% ipython --no-banner

In [1]: import numpy as np

In [2]: np.set_printoptions(precision=2, suppress=True, linewidth=100, sign=" ")

In [3]: def tidy(a):
   ...:     return np.round(a, 2) + 0
   ...: 

In [4]: data = np.load("run10.npy")

In [5]: print(data)
[[ 4.  1.  1.  1.  1.  1.  1.  1.  1.]
 [ 1.  4.  1.  1.  1.  1.  1.  1.  1.]
 [ 1.  1.  4.  1.  1.  1.  1.  1.  1.]
 [ 1.  1.  1.  4.  1.  1.  1.  1.  1.]
 [ 1.  1.  1.  1.  4.  1.  1.  1.  1.]
 [ 1.  1.  1.  1.  1.  4.  1.  1.  1.]
 [ 1.  1.  1.  1.  1.  1.  4.  1.  1.]
 [ 1.  1.  1.  1.  1.  1.  1.  4.  1.]
 [ 1.  1.  1.  1.  1.  1.  1.  1.  4.]]

In [6]: evals, vecs = np.linalg.eigh(data)

In [7]: print((evals > 1e-8).sum(), (evals < -1e-8).sum())
9 0

In [8]: print(tidy(vecs.T @ vecs))
[[ 1.  0.  0.  0.  0.  0.  0.  0.  0.]
 [ 0.  1.  0.  0.  0.  0.  0.  0.  0.]
 [ 0.  0.  1.  0.  0.  0.  0.  0.  0.]
 [ 0.  0.  0.  1.  0.  0.  0.  0.  0.]
 [ 0.  0.  0.  0.  1.  0.  0.  0.  0.]
 [ 0.  0.  0.  0.  0.  1.  0.  0.  0.]
 [ 0.  0.  0.  0.  0.  0.  1.  0.  0.]
 [ 0.  0.  0.  0.  0.  0.  0.  1.  0.]
 [ 0.  0.  0.  0.  0.  0.  0.  0.  1.]]

In [9]: print(tidy(vecs.T @ data @ vecs))
[[  3.   0.   0.   0.   0.   0.   0.   0.   0.]
 [  0.   3.   0.   0.   0.   0.   0.   0.   0.]
 [  0.   0.   3.   0.   0.   0.   0.   0.   0.]
 [  0.   0.   0.   3.   0.   0.   0.   0.   0.]
 [  0.   0.   0.   0.   3.   0.   0.   0.   0.]
 [  0.   0.   0.   0.   0.   3.   0.   0.   0.]
 [  0.   0.   0.   0.   0.   0.   3.   0.   0.]
 [  0.   0.   0.   0.   0.   0.   0.   3.   0.]
 [  0.   0.   0.   0.   0.   0.   0.   0.  12.]]

In [10]: print(tidy(np.linalg.eigvalsh(data @ data)))
[   9.    9.    9.    9.    9.    9.    9.    9.  144.]

In [11]: print(tidy(np.linalg.svd(data, compute_uv=False)))
[ 12.   3.   3.   3.   3.   3.   3.   3.   3.]

In [12]: print(evals.sum(), np.trace(data))
36.0 36.0

In [13]: print(np.abs(vecs[:, -1]).round(6).argmax())
0

In [14]: x0 = np.ones(9)

In [15]: for _ in range(7):
    ...:     x0 = data @ x0
    ...:     x0 /= np.linalg.norm(x0)
    ...:     print(round(x0 @ data @ x0, 2))
    ...: 
12.0
12.0
12.0
12.0
12.0
12.0
12.0

In [16]: print(tidy(np.linalg.eigvalsh(data)[-1]))
12.0

In [17]: low = np.linalg.cholesky(data)

In [18]: print(tidy(np.diag(low) ** 2))
[ 4.    3.75  3.6   3.5   3.43  3.38  3.33  3.3   3.27]

In [19]: K = np.load("test18.npy")

In [20]: print(K)
[[ 8. -5.  1. -1.  5.  0.]
 [-1. -3.  8. -4. -6.  0.]
 [ 8. -9.  6. -6. -1.  0.]
 [ 0. -9.  1.  0.  2.  0.]
 [-2.  1. -3. -7. -7.  0.]
 [ 0.  0.  0.  0.  0.  1.]]

In [21]: G = K.T @ K

In [22]: print(np.diag(G))
[ 133.  197.  111.  102.  115.    1.]

In [23]: print((K @ K.T).shape)
(6, 6)

In [24]: print(tidy(np.linalg.svd(K, compute_uv=False) ** 2))
[ 363.21  196.24   58.03   40.42    1.      0.11]

In [25]: print(G)
[[ 133. -111.   54.  -38.   52.    0.]
 [-111.  197.  -95.   64.  -23.    0.]
 [  54.  -95.  111.  -48.  -26.    0.]
 [ -38.   64.  -48.  102.   74.    0.]
 [  52.  -23.  -26.   74.  115.    0.]
 [   0.    0.    0.    0.    0.    1.]]

In [26]: print(np.linalg.matrix_rank(G))
6

In [27]: print(np.trace(G), (K ** 2).sum())
659.0 659.0

In [28]: print(tidy(np.linalg.norm(G[5] - G[1])))
254.52

In [29]: print(np.linalg.norm(G, axis=1).argmax())
1

In [30]: print(tidy(np.linalg.norm(G) ** 2 / np.linalg.norm(G, 2) ** 2))
1.33

In [31]: print(tidy(np.linalg.norm(G[5], 1)), tidy(np.linalg.norm(G[5], np.inf)))
1.0 1.0

In [32]: print(tidy(np.linalg.norm(K, 2)))
19.06

In [33]: print(tidy(np.linalg.norm(K, 1)), tidy(np.linalg.norm(K, np.inf)))
27.0 30.0

In [34]: print(np.linalg.norm(K, axis=1).argmax())
2

In [35]: print(tidy(np.linalg.norm(K[2], 1)), tidy(np.linalg.norm(K[2], np.inf)))
30.0 9.0

In [36]: print(tidy(np.linalg.norm(K) ** 2 / np.linalg.norm(K, 2) ** 2))
1.81

In [37]: print(tidy(np.linalg.norm(K, axis=0)))
[ 11.53  14.04  10.54  10.1   10.72   1.  ]

In [38]: M = np.load("x.npy")

In [39]: print(M)
[[  4   4   4   4   4]
 [  4   8   8   8   8]
 [  4   8  12  12  12]
 [  4   8  12  16  16]
 [  4   8  12  16  20]]

In [40]: print(np.trace(M))
60

In [41]: print(tidy(np.linalg.det(M)))
1024.0

In [42]: print((M + M.T) / 2)
[[  4.   4.   4.   4.   4.]
 [  4.   8.   8.   8.   8.]
 [  4.   8.  12.  12.  12.]
 [  4.   8.  12.  16.  16.]
 [  4.   8.  12.  16.  20.]]

In [43]: assert M == M.T
ValueError: The truth value of an array with more than one element is ambiguous. Use a.any() or a.all()


In [44]: M2 = np.linalg.invert(M)
AttributeError: module 'numpy.linalg' has no attribute 'invert'


In [45]: M2 = np.linalg.inv(M)

In [46]: print(tidy(np.linalg.cond(M)))
45.46

In [47]: print(tidy(np.linalg.inv(M2)))
[[  4.   4.   4.   4.   4.]
 [  4.   8.   8.   8.   8.]
 [  4.   8.  12.  12.  12.]
 [  4.   8.  12.  16.  16.]
 [  4.   8.  12.  16.  20.]]

In [48]: print(M2)
[[ 0.5  -0.25  0.    0.    0.  ]
 [-0.25  0.5  -0.25  0.    0.  ]
 [ 0.   -0.25  0.5  -0.25  0.  ]
 [ 0.    0.   -0.25  0.5  -0.25]
 [ 0.    0.    0.   -0.25  0.25]]

In [49]: print(tidy(np.linalg.slogdet(M)[0]))
1.0

In [50]: print(tidy(np.linalg.det(M) * M2))
[[ 512. -256.    0.    0.    0.]
 [-256.  512. -256.    0.    0.]
 [   0. -256.  512. -256.    0.]
 [   0.    0. -256.  512. -256.]
 [   0.    0.    0. -256.  256.]]

In [51]: print(M @ M2)
[[ 1.  0.  0.  0.  0.]
 [ 0.  1.  0.  0.  0.]
 [ 0.  0.  1.  0.  0.]
 [ 0.  0.  0.  1.  0.]
 [ 0.  0.  0.  0.  1.]]

In [52]: E = np.loadtxt("sample11.csv", delimiter=",")

In [53]: print(E)
[[ 5.  3.  2.  5.  1.  1.  2.  4.  3.  2.  1.]
 [ 1.  5.  3.  2.  5.  1.  1.  2.  4.  3.  2.]
 [ 2.  1.  5.  3.  2.  5.  1.  1.  2.  4.  3.]
 [ 3.  2.  1.  5.  3.  2.  5.  1.  1.  2.  4.]
 [ 4.  3.  2.  1.  5.  3.  2.  5.  1.  1.  2.]
 [ 2.  4.  3.  2.  1.  5.  3.  2.  5.  1.  1.]
 [ 1.  2.  4.  3.  2.  1.  5.  3.  2.  5.  1.]
 [ 1.  1.  2.  4.  3.  2.  1.  5.  3.  2.  5.]
 [ 5.  1.  1.  2.  4.  3.  2.  1.  5.  3.  2.]
 [ 2.  5.  1.  1.  2.  4.  3.  2.  1.  5.  3.]
 [ 3.  2.  5.  1.  1.  2.  4.  3.  2.  1.  5.]]

In [54]: Q, Rm = np.linalg.qr(E)

In [55]: print(tidy(Q @ Rm))
[[ 5.  3.  2.  5.  1.  1.  2.  4.  3.  2.  1.]
 [ 1.  5.  3.  2.  5.  1.  1.  2.  4.  3.  2.]
 [ 2.  1.  5.  3.  2.  5.  1.  1.  2.  4.  3.]
 [ 3.  2.  1.  5.  3.  2.  5.  1.  1.  2.  4.]
 [ 4.  3.  2.  1.  5.  3.  2.  5.  1.  1.  2.]
 [ 2.  4.  3.  2.  1.  5.  3.  2.  5.  1.  1.]
 [ 1.  2.  4.  3.  2.  1.  5.  3.  2.  5.  1.]
 [ 1.  1.  2.  4.  3.  2.  1.  5.  3.  2.  5.]
 [ 5.  1.  1.  2.  4.  3.  2.  1.  5.  3.  2.]
 [ 2.  5.  1.  1.  2.  4.  3.  2.  1.  5.  3.]
 [ 3.  2.  5.  1.  1.  2.  4.  3.  2.  1.  5.]]

In [56]: print(tidy(np.abs(np.diag(Rm))))
[ 9.95  6.83  6.43  5.55  5.25  4.97  4.83  4.67  4.49  4.41  4.37]

In [57]: print(tidy(Q.T @ Q))
[[ 1.  0.  0.  0.  0.  0.  0.  0.  0.  0.  0.]
 [ 0.  1.  0.  0.  0.  0.  0.  0.  0.  0.  0.]
 [ 0.  0.  1.  0.  0.  0.  0.  0.  0.  0.  0.]
 [ 0.  0.  0.  1.  0.  0.  0.  0.  0.  0.  0.]
 [ 0.  0.  0.  0.  1.  0.  0.  0.  0.  0.  0.]
 [ 0.  0.  0.  0.  0.  1.  0.  0.  0.  0.  0.]
 [ 0.  0.  0.  0.  0.  0.  1.  0.  0.  0.  0.]
 [ 0.  0.  0.  0.  0.  0.  0.  1.  0.  0.  0.]
 [ 0.  0.  0.  0.  0.  0.  0.  0.  1.  0.  0.]
 [ 0.  0.  0.  0.  0.  0.  0.  0.  0.  1.  0.]
 [ 0.  0.  0.  0.  0.  0.  0.  0.  0.  0.  1.]]

In [58]: print(Q.shape, Rm.shape)
(11, 11) (11, 11)
